% python3 -q
>>> import numpy as np
>>> import numpy.linalg as la
>>> np.set_printoptions(suppress=True, linewidth=120)
>>> A = np.load("sample13.npy")
>>> A
array([[ 2,  0,  0,  0],
       [ 9,  4,  0,  0],
       [ 0,  7, 17,  7],
       [11,  5,  0,  0],
       [ 0,  0,  0,  0],
       [ 0,  8,  6,  5],
       [ 0, 11, 10,  9],
       [ 7,  0,  0,  0],
       [ 0,  3, 14,  1],
       [14,  0,  0,  0],
       [ 2,  0,  0,  0],
       [15,  0,  0,  0]])
>>> Ac = (A - A.mean(axis=0)) / A.std(axis=0)
>>> np.argwhere(np.abs(Ac) > 2)
array([[2, 2],
       [6, 1],
       [6, 3]])
>>> b = la.lstsq(np.delete(Ac, 3, axis=1), Ac[:, 3])[0]
>>> b.round(3)
array([-0.114,  0.683,  0.242])
>>> W1 = np.array([[0, 1], [3, 2], [1, 3], [3, 2]])
>>> b = np.array([-4, 5])
>>> hid = np.maximum(A @ W1 + b, 0)
>>> (hid > 0).mean(axis=0)
array([0.5, 1. ])
>>> (hid > 0).astype(int)
array([[0, 1],
       [1, 1],
       [1, 1],
       [1, 1],
       [0, 1],
       [1, 1],
       [1, 1],
       [0, 1],
       [1, 1],
       [0, 1],
       [0, 1],
       [0, 1]])
>>> la.matrix_rank(hid)
np.int64(2)
>>> cent = np.array([[1, 1], [5, 1]])
>>> hid @ cent
array([[ 35,   7],
       [118,  30],
       [475, 139],
       [141,  37],
       [ 25,   5],
       [286,  90],
       [441, 141],
       [ 60,  12],
       [297,  77],
       [ 95,  19],
       [ 35,   7],
       [100,  20]])
>>> W1 @ cent
array([[ 5,  1],
       [13,  5],
       [16,  4],
       [13,  5]])
>>> O, R = la.qr(A)
>>> O.shape, R.shape
((12, 4), (4, 4))
>>> R.round(3)
array([[-26.077,  -3.49 ,   0.   ,   0.   ],
       [  0.   , -16.487, -19.349, -11.585],
       [  0.   ,   0.   , -15.705,  -1.837],
       [  0.   ,   0.   ,   0.   ,   4.291]])
>>> np.round(O @ R, 3) + 0
array([[ 2.,  0.,  0.,  0.],
       [ 9.,  4.,  0.,  0.],
       [ 0.,  7., 17.,  7.],
       [11.,  5.,  0.,  0.],
       [ 0.,  0.,  0.,  0.],
       [ 0.,  8.,  6.,  5.],
       [ 0., 11., 10.,  9.],
       [ 7.,  0.,  0.,  0.],
       [ 0.,  3., 14.,  1.],
       [14.,  0.,  0.,  0.],
       [ 2.,  0.,  0.,  0.],
       [15.,  0.,  0.,  0.]])
>>> E = np.load("a.npy")
>>> E
array([[ 1,  2, -2, -1, -3],
       [-3,  1,  2, -2, -1],
       [-1, -3,  1,  2, -2],
       [-2, -1, -3,  1,  2],
       [ 2, -2, -1, -3,  1]])
>>> A2 = E / la.norm(E, axis=1, keepdims=True)
>>> cov = A2 @ A2.T
>>> np.round(la.norm(A2, axis=1), 3)
array([1., 1., 1., 1., 1.])
>>> (cov - 2 * np.eye(5)).round(6).argmax(axis=1)
array([1, 0, 1, 2, 0])
>>> cov.round(3) + 0
array([[ 1.   ,  0.   , -0.263, -0.263,  0.   ],
       [ 0.   ,  1.   ,  0.   , -0.263, -0.263],
       [-0.263,  0.   ,  1.   ,  0.   , -0.263],
       [-0.263, -0.263,  0.   ,  1.   ,  0.   ],
       [ 0.   , -0.263, -0.263,  0.   ,  1.   ]])
>>> (np.abs(cov) > 0.9).astype(int)
array([[1, 0, 0, 0, 0],
       [0, 1, 0, 0, 0],
       [0, 0, 1, 0, 0],
       [0, 0, 0, 1, 0],
       [0, 0, 0, 0, 1]])
>>> cov[2].round(3) + 0
array([-0.263,  0.   ,  1.   ,  0.   , -0.263])
>>> np.round(np.fft.fft(E[0]), 3)
array([-3.   +0.j   ,  3.118-4.167j,  0.882-3.89j ,  0.882+3.89j ,  3.118+4.167j])
>>> np.round(np.sort(np.abs(np.fft.fft(E[0]))), 3), np.round(np.sort(la.svd(E, compute_uv=False)), 3)
(array([3.   , 3.989, 3.989, 5.205, 5.205]), array([3.   , 3.989, 3.989, 5.205, 5.205]))
>>> O, V = la.qr(E[:, :2])[0], la.qr(E[:, 2:])[0]
>>> sigma = la.svd(O.T @ V, compute_uv=False)
>>> sigma.round(3)
array([0.482, 0.234])
>>> round(la.norm(O @ O.T - V @ V.T, 2), 3)
np.float64(1.0)
>>> (sigma > 0.9).sum()
np.int64(0)
>>> K = np.load("dump.npy")
>>> K
array([[0, 0, 0, 0],
       [0, 5, 0, 0],
       [4, 3, 0, 0],
       [2, 1, 5, 4]])
>>> W1 = np.array([[1, 0, 1, 2, 2, 1],
...     [1, 1, 2, 1, 2, 0],
...     [0, 2, 1, 1, 1, 0],
...     [1, 1, 0, 1, 0, 2]])
>>> b = np.array([-3, 2, -2, 3, 3, 1])
>>> hid = np.maximum(K @ W1 + b, 0)
>>> hid
array([[ 0,  2,  0,  3,  3,  1],
       [ 2,  7,  8,  8, 13,  1],
       [ 4,  5,  8, 14, 17,  5],
       [ 4, 17,  7, 17, 14, 11]])
>>> cent = np.array([[0, 2], [2, 1], [1, 1], [0, 0], [1, 1], [0, 1]])
>>> W1 @ cent
array([[3, 6],
       [6, 7],
       [6, 4],
       [2, 5]])
>>> (hid @ cent).round(6).argmax(axis=1)
array([0, 0, 1, 1])
>>> vec = np.array([0, 3, 0, 1, 3, 1])
>>> h = np.maximum(hid @ vec, 0)
>>> np.maximum(hid @ vec, 0) - np.maximum(-hid @ vec, 0)
array([ 19,  69,  85, 121])
>>> hid * (h > 1e-9)[:, None]
array([[ 0,  2,  0,  3,  3,  1],
       [ 2,  7,  8,  8, 13,  1],
       [ 4,  5,  8, 14, 17,  5],
       [ 4, 17,  7, 17, 14, 11]])
>>> h
array([ 19,  69,  85, 121])
>>> la.matrix_rank(K, rtol=0.1)
np.int64(3)
>>> np.round(la.norm(K, 2) / la.norm(K), 3)
np.float64(0.757)
>>> [round(float(x), 3) for x in la.svd(K, compute_uv=False)[:3]]
[7.413, 5.621, 3.073]
>>> np.argsort(-la.norm(K, axis=0).round(6), kind="stable")[:3]
array([1, 2, 0])
>>> la.lstsq(K[:-1].T, K[-1])[2]
np.int32(2)
>>> round(np.trace(la.pinv(K) @ K), 3)
np.float64(3.0)
>>> rank = la.matrix_rank(K)
>>> rank
np.int64(3)
>>> ns = la.svd(K)[2][rank:].T
>>> np.round(ns @ ns.T, 3) + 0
array([[ 0.   ,  0.   ,  0.   ,  0.   ],
       [ 0.   ,  0.   ,  0.   ,  0.   ],
       [ 0.   ,  0.   ,  0.39 , -0.488],
       [ 0.   ,  0.   , -0.488,  0.61 ]])
>>> [int(la.matrix_rank(K[:, :j + 1])) for j in range(4)]
[1, 2, 3, 3]
>>> np.allclose(K @ ns, 0)
True
>>> np.round(ns[:, 0] / ns[np.abs(ns[:, 0]).round(6).argmax(), 0], 3) + 0
array([ 0. ,  0. , -0.8,  1. ])
>>> m1 = np.array([[2, 0, 0, 0, 0, 0, 0, 0],
...     [-1, -1, 0, 0, 0, 0, 0, 0],
...     [-1, 2, -1, 0, 0, 0, 0, 0],
...     [1, -1, -2, -2, 0, 0, 0, 0],
...     [1, -1, -2, -2, -2, 0, 0, 0],
...     [1, 0, 0, -1, -2, -2, 0, 0],
...     [0, -2, 0, 1, -1, -2, 1, 0],
...     [0, 0, 2, 0, 0, 1, 2, 0]])
>>> rank = la.matrix_rank(m1)
>>> rank
np.int64(7)
>>> ns = la.svd(m1)[2][rank:].T
>>> ns[:, 0] / ns[np.abs(ns[:, 0]).round(6).argmax(), 0]
array([0., 0., 0., 0., 0., 0., 0., 1.])
>>> [int(la.matrix_rank(m1[:i])) for i in range(1, len(m1) + 1)]
[1, 2, 3, 4, 5, 6, 7, 7]
>>> [int(la.matrix_rank(np.delete(m1, i, axis=0))) for i in range(8)]
[7, 7, 7, 7, 7, 7, 7, 7]
>>> ns.shape
(8, 1)
>>> m1 @ ns
array([[0.],
       [0.],
       [0.],
       [0.],
       [0.],
       [0.],
       [0.],
       [0.]])
>>> ns @ ns.T
array([[0., 0., 0., 0., 0., 0., 0., 0.],
       [0., 0., 0., 0., 0., 0., 0., 0.],
       [0., 0., 0., 0., 0., 0., 0., 0.],
       [0., 0., 0., 0., 0., 0., 0., 0.],
       [0., 0., 0., 0., 0., 0., 0., 0.],
       [0., 0., 0., 0., 0., 0., 0., 0.],
       [0., 0., 0., 0., 0., 0., 0., 0.],
       [0., 0., 0., 0., 0., 0., 0., 1.]])
>>> left, sigma, Vh = la.svd(m1)
>>> V = Vh[:(sigma > 1e-8).sum()]
>>> rng = np.random.default_rng(5739)
>>> vec = m1[5] + 5 * m1[3] + rng.integers(2) * np.eye(8)[4]
>>> vec
array([  6.,  -5., -10., -11.,  -1.,  -2.,   0.,   0.])
>>> np.allclose(V.T @ V @ vec, vec)
True
>>> cov = m1.T @ m1
>>> cov
array([[ 9, -3, -3, -5, -4, -2,  0,  0],
       [-3, 11,  2,  2,  4,  4, -2,  0],
       [-3,  2, 13,  8,  4,  2,  4,  0],
       [-5,  2,  8, 10,  5,  0,  1,  0],
       [-4,  4,  4,  5,  9,  6, -1,  0],
       [-2,  4,  2,  0,  6,  9,  0,  0],
       [ 0, -2,  4,  1, -1,  0,  5,  0],
       [ 0,  0,  0,  0,  0,  0,  0,  0]])
>>> np.trace(cov), (m1 ** 2).sum()
(np.int64(66), np.int64(66))
>>> (m1 @ m1.T).shape
(8, 8)
>>> np.allclose(cov, cov.T)
True
>>> round(float(la.norm(m1, 2) / la.norm(m1)), 3)
0.661
>>> np.argsort(-la.norm(m1, axis=0).round(6), kind="stable")[:3]
array([2, 1, 3])
>>> [round(float(x), 3) for x in la.svd(m1, compute_uv=False)[:3]]
[5.371, 3.881, 2.879]
>>> np.allclose(m1 @ m1.T, m1.T @ m1)
False
>>> np.round(np.sort(np.abs(la.eigvals(m1))), 3)
array([0., 1., 1., 1., 2., 2., 2., 2.])
>>> np.allclose(m1, m1.T)
False
>>> (m1 - m1.T) / 2
array([[ 0. ,  0.5,  0.5, -0.5, -0.5, -0.5,  0. ,  0. ],
       [-0.5,  0. , -1. ,  0.5,  0.5,  0. ,  1. ,  0. ],
       [-0.5,  1. ,  0. ,  1. ,  1. ,  0. ,  0. , -1. ],
       [ 0.5, -0.5, -1. ,  0. ,  1. ,  0.5, -0.5,  0. ],
       [ 0.5, -0.5, -1. , -1. ,  0. ,  1. ,  0.5,  0. ],
       [ 0.5,  0. ,  0. , -0.5, -1. ,  0. ,  1. , -0.5],
       [ 0. , -1. ,  0. ,  0.5, -0.5, -1. ,  0. , -1. ],
       [ 0. ,  0. ,  1. ,  0. ,  0. ,  0.5,  1. ,  0. ]])
>>> (m1 + m1.T) / 2
array([[ 2. , -0.5, -0.5,  0.5,  0.5,  0.5,  0. ,  0. ],
       [-0.5, -1. ,  1. , -0.5, -0.5,  0. , -1. ,  0. ],
       [-0.5,  1. , -1. , -1. , -1. ,  0. ,  0. ,  1. ],
       [ 0.5, -0.5, -1. , -2. , -1. , -0.5,  0.5,  0. ],
       [ 0.5, -0.5, -1. , -1. , -2. , -1. , -0.5,  0. ],
       [ 0.5,  0. ,  0. , -0.5, -1. , -2. , -1. ,  0.5],
       [ 0. , -1. ,  0. ,  0.5, -0.5, -1. ,  1. ,  1. ],
       [ 0. ,  0. ,  1. ,  0. ,  0. ,  0.5,  1. ,  0. ]])
>>> m1 @ m1
array([[ 4,  0,  0,  0,  0,  0,  0,  0],
       [-1,  1,  0,  0,  0,  0,  0,  0],
       [-3, -4,  1,  0,  0,  0,  0,  0],
       [ 3, -1,  6,  4,  0,  0,  0,  0],
       [ 1,  1, 10,  8,  4,  0,  0,  0],
       [-3,  3,  6,  8,  8,  4,  0,  0],
       [ 0,  0,  0,  3,  5,  2,  1,  0],
       [-1,  0, -2,  1, -4, -6,  2,  0]])
>>> la.matrix_power(m1, 3)
array([[  8,   0,   0,   0,   0,   0,   0,   0],
       [ -3,  -1,   0,   0,   0,   0,   0,   0],
       [ -3,   6,  -1,   0,   0,   0,   0,   0],
       [  5,   9, -14,  -8,   0,   0,   0,   0],
       [  3,   7, -34, -24,  -8,   0,   0,   0],
       [  5,  -7, -38, -36, -24,  -8,   0,   0],
       [ 10, -10, -16, -17, -15,  -6,   1,   0],
       [ -9,  -5,   8,  14,  18,   8,   2,   0]])
>>> J = np.load("arr.npy")
>>> J
array([[ 4,  4,  4,  4],
       [ 4,  8,  8,  8],
       [ 4,  8, 12, 12],
       [ 4,  8, 12, 16]])
>>> O = J.astype(float).copy()
>>> for j in range(4):
...     O[:, j] -= O[:, :j] @ (O[:, :j].T @ O[:, j])
...     O[:, j] /= la.norm(O[:, j])
... 
>>> np.round(O.T @ O, 3) + 0
array([[1., 0., 0., 0.],
       [0., 1., 0., 0.],
       [0., 0., 1., 0.],
       [0., 0., 0., 1.]])
>>> la.matrix_power(J, 2)
array([[ 64, 112, 144, 160],
       [112, 208, 272, 304],
       [144, 272, 368, 416],
       [160, 304, 416, 480]])
>>> np.allclose(J, J.T)
True
>>> la.determinant(J)
Traceback (most recent call last):
  File "<python-input-103>", line 1, in <module>
    la.determinant(J)
    ^^^^^^^^^^^^^^
AttributeError: module 'numpy.linalg' has no attribute 'determinant'
>>> np.trace(J)
np.int64(40)
>>> round(float(np.abs(la.eigvals(J)).max()), 3)
33.163
>>> np.round(np.sort(np.abs(la.eigvals(J))), 3)
array([ 1.132,  1.704,  4.   , 33.163])
>>> round(la.det(J), 3)
np.float64(256.0)
